$ python -q
>>> import numpy as np
>>> from numpy import linalg as LA
>>> np.set_printoptions(suppress=True, linewidth=120)
>>> tidy = lambda a: np.round(a, 2) + 0
>>> E = np.loadtxt("sample2.csv", delimiter=",")
>>> print(E)
[[4. 0. 0. 0.]
 [0. 4. 3. 0.]
 [0. 3. 4. 0.]
 [0. 0. 0. 4.]]
>>> print(tidy(LA.eigvals(E)))
[7. 1. 4. 4.]
>>> print(np.einsum("ij,ji->", E, E))
82.0
>>> print(tidy(LA.det(2 * E)), tidy(LA.det(E)))
1792.0 112.0
>>> print(tidy(LA.det(E[::-1])))
112.0
>>> print(np.kron(np.eye(2, dtype=int), E))
[[4. 0. 0. 0. 0. 0. 0. 0.]
 [0. 4. 3. 0. 0. 0. 0. 0.]
 [0. 3. 4. 0. 0. 0. 0. 0.]
 [0. 0. 0. 4. 0. 0. 0. 0.]
 [0. 0. 0. 0. 4. 0. 0. 0.]
 [0. 0. 0. 0. 0. 4. 3. 0.]
 [0. 0. 0. 0. 0. 3. 4. 0.]
 [0. 0. 0. 0. 0. 0. 0. 4.]]
>>> print(tidy(LA.eigvals(E).sum().real))
16.0
>>> print(tidy(LA.det(E.T)))
112.0
>>> q, r_ = LA.qr(E)
>>> print(abs(r_[0, 0]), tidy(LA.norm(E[:, 0])))
4.0 4.0
>>> print(q.shape, r_.shape)
(4, 4) (4, 4)
>>> print(q @ r_)
[[4. 0. 0. 0.]
 [0. 4. 3. 0.]
 [0. 3. 4. 0.]
 [0. 0. 0. 4.]]
>>> print(np.trace(q @ q.T))
4.0
>>> u = np.array([5, 0, 5, 0, 1, 0, 0, 3])
>>> g = np.array([2, 0, -1, 2, 5])
>>> M = u[:, None] + g[None, :]
>>> print(M)
[[ 7  5  4  7 10]
 [ 2  0 -1  2  5]
 [ 7  5  4  7 10]
 [ 2  0 -1  2  5]
 [ 3  1  0  3  6]
 [ 2  0 -1  2  5]
 [ 2  0 -1  2  5]
 [ 5  3  2  5  8]]
>>> th = np.radians(60)
>>> r_ = np.eye(5)
>>> r_[2, 2] = r_[3, 3] = np.cos(th)
>>> r_[2, 3], r_[3, 2] = -np.sin(th), np.sin(th)
>>> print(tidy(r_))
[[ 1.    0.    0.    0.    0.  ]
 [ 0.    1.    0.    0.    0.  ]
 [ 0.    0.    0.5  -0.87  0.  ]
 [ 0.    0.    0.87  0.5   0.  ]
 [ 0.    0.    0.    0.    1.  ]]
>>> A2 = M @ r_.T
>>> print(tidy(A2))
[[ 7.    5.   -4.06  6.96 10.  ]
 [ 2.    0.   -2.23  0.13  5.  ]
 [ 7.    5.   -4.06  6.96 10.  ]
 [ 2.    0.   -2.23  0.13  5.  ]
 [ 3.    1.   -2.6   1.5   6.  ]
 [ 2.    0.   -2.23  0.13  5.  ]
 [ 2.    0.   -2.23  0.13  5.  ]
 [ 5.    3.   -3.33  4.23  8.  ]]
>>> print(tidy(LA.det(r_)), np.trace(r_))
1.0 4.0
>>> print(np.allclose(M @ M.T, A2 @ A2.T))
True
>>> print(tidy(LA.svd(M, compute_uv=False)), tidy(LA.svd(A2, compute_uv=False)))
[27.5   6.31  0.    0.    0.  ] [27.5   6.31  0.    0.    0.  ]
>>> print(tidy(np.abs(A2 - M).max(axis=0)))
[0.   0.   8.06 1.87 0.  ]
>>> T = np.stack([A2, 3 * A2, A2[::-1]])
>>> print((T @ A2.T).shape)
(3, 8, 8)
>>> print(LA.matrix_rank(T))
[2 2 2]
>>> print(tidy(LA.norm(T, axis=(1, 2))))
[28.21 84.64 28.21]
>>> print(tidy(np.einsum("bij,cij->bc", T, T)))
[[ 796. 2388.  646.]
 [2388. 7164. 1938.]
 [ 646. 1938.  796.]]
>>> x0 = np.ones(4)
>>> for _ in range(6):
...     x0 = E @ x0
...     x0 /= LA.norm(x0)
...     print(round(x0 @ E @ x0, 2))
... 
6.26
6.71
6.9
6.97
6.99
7.0
>>> print(tidy(LA.eigvalsh(E)[-1]))
7.0
>>> F = np.array([[1, -2, -3, -1, -2, -2, 1, 0],
...     [0, 2, 0, 0, 2, -2, 3, -2],
...     [-3, 2, 3, -2, -3, -2, -2, 1]])
>>> print(F)
[[ 1 -2 -3 -1 -2 -2  1  0]
 [ 0  2  0  0  2 -2  3 -2]
 [-3  2  3 -2 -3 -2 -2  1]]
>>> u = np.array([-1, 2])
>>> print(np.correlate(F[0], F[2], "full"))
[ 1 -4 -1  6 10 20 14 -6  5  2 -9  5  8 -3  0]
>>> T = np.stack([F, 2 * F, F[::-1]])
>>> print(T.shape)
(3, 3, 8)
>>> print(T.sum(axis=0))
[[  0  -4  -6  -5  -9  -8   1   1]
 [  0   8   0   0   8  -8  12  -8]
 [ -8   4   6  -7 -11  -8  -5   3]]
>>> print(tidy(LA.norm(T, axis=(1, 2))))
[ 9.64 19.29  9.64]
>>> print((LA.matrix_power((E != 0) + (E.T != 0) + np.eye(4), 4) > 0).astype(int))
[[1 0 0 0]
 [0 1 1 0]
 [0 1 1 0]
 [0 0 0 1]]
>>> print((E != 0).astype(int))
[[1 0 0 0]
 [0 1 1 0]
 [0 1 1 0]
 [0 0 0 1]]
>>> print(tidy(np.sort(LA.eigvals(E).real)))
[1. 4. 4. 7.]
>>> rng = np.random.default_rng(84770)
>>> A2 = F + rng.integers(-2, 3, (3, 1)) @ rng.integers(-2, 3, (1, 8))
>>> print(A2)
[[ 1  0 -3 -1 -2  2  3  2]
 [ 0  3  0  0  2  0  4 -1]
 [-3  2  3 -2 -3 -2 -2  1]]
>>> print(LA.matrix_rank(A2 - F, tol=1e-8))
1
>>> print(A2 - F)
[[0 2 0 0 0 4 2 2]
 [0 1 0 0 0 2 1 1]
 [0 0 0 0 0 0 0 0]]
>>> print(np.abs(A2 - F).sum(axis=1))
[10  5  0]
>>> A2 = np.array([[1, 1, 1],
...     [-3, 0, 3],
...     [3, 2, 0],
...     [-1, 0, -1],
...     [-2, 2, -3],
...     [-2, 2, -3],
...     [1, -1, 2],
...     [0, 2, -3]])
>>> print(np.einsum("ij,ij->i", F, F))
[24 25 44]
>>> print(A2.T @ F.T)
[[  8  -3  10]
 [-14  -7  -3]
 [ 10  18  13]]
>>> m1 = np.load("block9.npy")
>>> print(m1)
[[ 0.71  1.66  2.67  2.15  2.05 -0.04  2.8  -1.17]
 [ 0.03 -0.44  0.01 -0.07 -0.34 -0.11 -0.07 -0.21]
 [-1.13 -1.85 -3.14 -2.13 -2.1   0.03 -2.69  0.77]]
>>> U, s, vt = LA.svd(m1)
>>> print(tidy(s))
[7.72 0.58 0.47]
>>> A2 = U[:, :1] @ np.diag(s[:1]) @ vt[:1]
>>> print(tidy(LA.norm(m1 - A2) / LA.norm(m1)))
0.1
>>> print(LA.matrix_rank(m1, rtol=0.05))
3
>>> print(tidy(np.abs(m1 - A2).max()))
0.35
>>> K = np.loadtxt("dump.csv", delimiter=",")
>>> print(tidy(K))
[[-8.1  -5.11  2.88]
 [-9.89 -1.33 -0.61]
 [ 9.64  2.62 -0.52]
 [ 6.93  6.07 -3.89]
 [-6.35  5.33 -5.59]
 [ 2.59  7.61 -5.95]
 [ 7.62 -4.24  4.9 ]
 [ 3.53  7.45 -5.65]
 [ 7.01  6.01 -3.84]
 [-8.15 -5.05  2.83]
 [-9.13 -3.77  1.58]
 [-7.67 -5.51  3.3 ]
 [ 1.37  7.7  -6.24]]
>>> u, g = F[0], F[2]
>>> print(u @ u)
24
>>> pr = (u @ g) / (u @ u) * u
>>> print(LA.matrix_rank(np.outer(u, g)))
1
>>> mat = np.array([[3, -5, 0, -5],
...     [-21, 28, 0, -21],
...     [-24, 37, 0, 16],
...     [-6, 10, 0, 10],
...     [30, -45, 0, -10],
...     [42, -64, 0, -22],
...     [3, -10, 0, -45],
...     [-3, 4, 0, -3]])
>>> x0 = np.array([2, 3, 2, 3, 2, 2, 1, 3])
>>> print((F * x0).sum(axis=1))
[-20   3  -9]
>>> A2 = mat + rng.integers(-2, 3, (8, 2)) @ rng.integers(-2, 3, (2, 4))
>>> print(A2)
[[  7  -8   4  -5]
 [-21  29  -4 -17]
 [-22  36   0  18]
 [  0   6   4  12]
 [ 29 -44  -2  -9]
 [ 39 -63   2 -27]
 [  1 -10   4 -51]
 [  1   2   0   1]]
>>> print(LA.matrix_rank(A2 - mat, tol=1e-8))
2
>>> print(A2 - mat)
[[ 4 -3  4  0]
 [ 0  1 -4  4]
 [ 2 -1  0  2]
 [ 6 -4  4  2]
 [-1  1 -2  1]
 [-3  1  2 -5]
 [-2  0  4 -6]
 [ 4 -2  0  4]]
>>> s = 10 * 0.2 ** np.arange(5)
>>> q, _ = LA.qr(np.array([[0.6, -0.6, 0.7, -1.4, -0.1],
...     [0.2, -0.7, -2.0, 2.6, 0.6],
...     [-0.4, -0.8, -1.6, -1.3, 0.7],
...     [2.1, 1.4, 0.2, -1.8, -0.9],
...     [0.5, 0.5, -0.3, -1.2, 1.4]]))
>>> W0 = rng.normal(size=(18, 5)) * s @ q
>>> print(tidy(W0))
[[ -6.26 -17.08  13.78   1.89   4.73]
 [ -1.29  -3.29   2.88   0.49   0.91]
 [  1.21   3.1   -1.8    0.14  -0.8 ]
 [  1.23   3.77  -2.69  -1.04  -0.73]
 [ -4.02 -11.06   9.35   2.09   2.91]
 [  2.05   4.93  -6.92  -2.8   -1.36]
 [  0.12   0.86   1.37   1.24  -0.16]
 [ -1.59  -3.54   6.28   3.13   0.89]
 [  2.63   6.91  -6.28  -1.25  -1.94]
 [  2.13   5.08  -8.22  -4.52  -1.07]
 [  2.14   5.28  -7.3   -3.33  -1.27]
 [ -1.24  -3.1    3.58   1.04   0.89]
 [  1.82   3.94  -5.8   -2.39  -1.06]
 [ -0.03  -0.95  -0.27  -0.41   0.21]
 [ -1.47  -3.38   4.47   1.54   0.93]
 [  0.12   0.42  -0.09  -0.18  -0.01]
 [ -2.22  -5.09   5.52   0.46   1.77]
 [ -4.42 -10.94  10.62   1.78   3.25]]
>>> x0 = np.array([2, -1, -3, -2, -1])
>>> rhs = W0 @ x0
>>> print(tidy(LA.solve(W0.T @ W0, W0.T @ rhs)))
[ 2. -1. -3. -2. -1.]
>>> print(tidy(LA.pinv(W0) @ W0))
[[1. 0. 0. 0. 0.]
 [0. 1. 0. 0. 0.]
 [0. 0. 1. 0. 0.]
 [0. 0. 0. 1. 0.]
 [0. 0. 0. 0. 1.]]
>>> rhs = rhs + 0.02 * rng.normal(size=18)
>>> print(tidy(rhs))
[-45.28  -9.84   5.19   9.58 -32.13  26.9   -7.07 -25.65  21.6   33.95  28.83 -13.11  22.9    2.32 -16.96   0.42 -18.58
 -36.59]
>>> c, *_ = LA.lstsq(W0, rhs)
>>> print(tidy(LA.norm(rhs - W0 @ c)))
0.07
>>> print(tidy(W0.T @ (rhs - W0 @ c)))
[0. 0. 0. 0. 0.]
>>> J = np.load("w.npy")
>>> print(J)
[[ 10.52  -2.53 -17.58]
 [  0.69 -11.43   7.43]
 [ -2.57 -11.66   7.95]
 [  9.56  -2.04 -17.5 ]
 [  7.8   -1.72 -16.04]
 [  7.97  -2.77 -16.99]
 [  8.73  -1.34 -16.92]
 [  7.86  -0.16 -17.88]
 [  8.34  -0.9  -17.43]
 [  7.25  -1.82 -18.05]
 [  7.67  -0.53 -17.58]
 [ -0.29  -8.07   7.01]
 [  7.92   0.52 -16.52]
 [  0.27 -10.96   6.12]
 [  0.76 -10.44   6.81]
 [  6.47  -1.79 -16.15]
 [  8.46  -2.21 -18.65]
 [  1.05 -10.54   8.19]
 [  0.48  -9.59   6.19]
 [  7.42  -2.71 -17.5 ]
 [  0.1  -11.49   7.43]]
>>> x0 = np.array([-1, -4, 1])
>>> rhs = J @ x0
>>> print(tidy(LA.solve(J.T @ J, J.T @ rhs)))
[-1. -4.  1.]
>>> print(tidy(LA.lstsq(J, rhs)[0]))
[-1. -4.  1.]
>>> rhs = rhs + 0.05 * rng.normal(size=21)
>>> print(tidy(rhs))
[-18.03  52.51  57.18 -18.87 -16.95 -13.83 -20.22 -25.06 -22.09 -18.02 -23.12  39.61 -26.59  49.65  47.8  -15.48 -18.18
  49.37  44.07 -14.16  53.24]
>>> c, *_ = LA.lstsq(J, rhs)
>>> print(tidy(J.T @ (rhs - J @ c)))
[0. 0. 0.]
>>> A2 = np.c_[J[:, :1] @ np.array([[0]]), np.array([3, -2, 2, 1, -4, -3, 0, 4, -1, 3, 2, 3, 0, 1, -1, -4, -1, 0, 4, -3, 3])]
>>> print(A2)
[[ 0.  3.]
 [ 0. -2.]
 [ 0.  2.]
 [ 0.  1.]
 [ 0. -4.]
 [ 0. -3.]
 [ 0.  0.]
 [ 0.  4.]
 [ 0. -1.]
 [ 0.  3.]
 [ 0.  2.]
 [ 0.  3.]
 [ 0.  0.]
 [ 0.  1.]
 [ 0. -1.]
 [ 0. -4.]
 [ 0. -1.]
 [ 0.  0.]
 [ 0.  4.]
 [ 0. -3.]
 [ 0.  3.]]
>>> print(tidy(LA.norm(A2 - J @ LA.lstsq(J, A2)[0], axis=0)))
[ 0.   11.16]
>>> print(LA.matrix_rank(np.c_[J, A2]))
4
>>> print(tidy(LA.norm(LA.qr(J)[0].T @ A2, axis=0) ** 2 / ((A2 ** 2).sum(axis=0) + 1e-12)))
[0.   0.08]
>>> print(LA.matrix_rank(A2))
1
>>> hat = J @ LA.solve(J.T @ J, J.T)
>>> print(tidy(np.trace(hat)))
3.0
>>> print(tidy(np.diag(hat)))
[0.26 0.16 0.45 0.15 0.07 0.09 0.1  0.08 0.08 0.16 0.08 0.08 0.09 0.13 0.14 0.14 0.1  0.23 0.11 0.15 0.15]
>>> print(tidy(hat @ J[:, 2]))
[-17.58   7.43   7.95 -17.5  -16.04 -16.99 -16.92 -17.88 -17.43 -18.05 -17.58   7.01 -16.52   6.12   6.81 -16.15 -18.65
   8.19   6.19 -17.5    7.43]
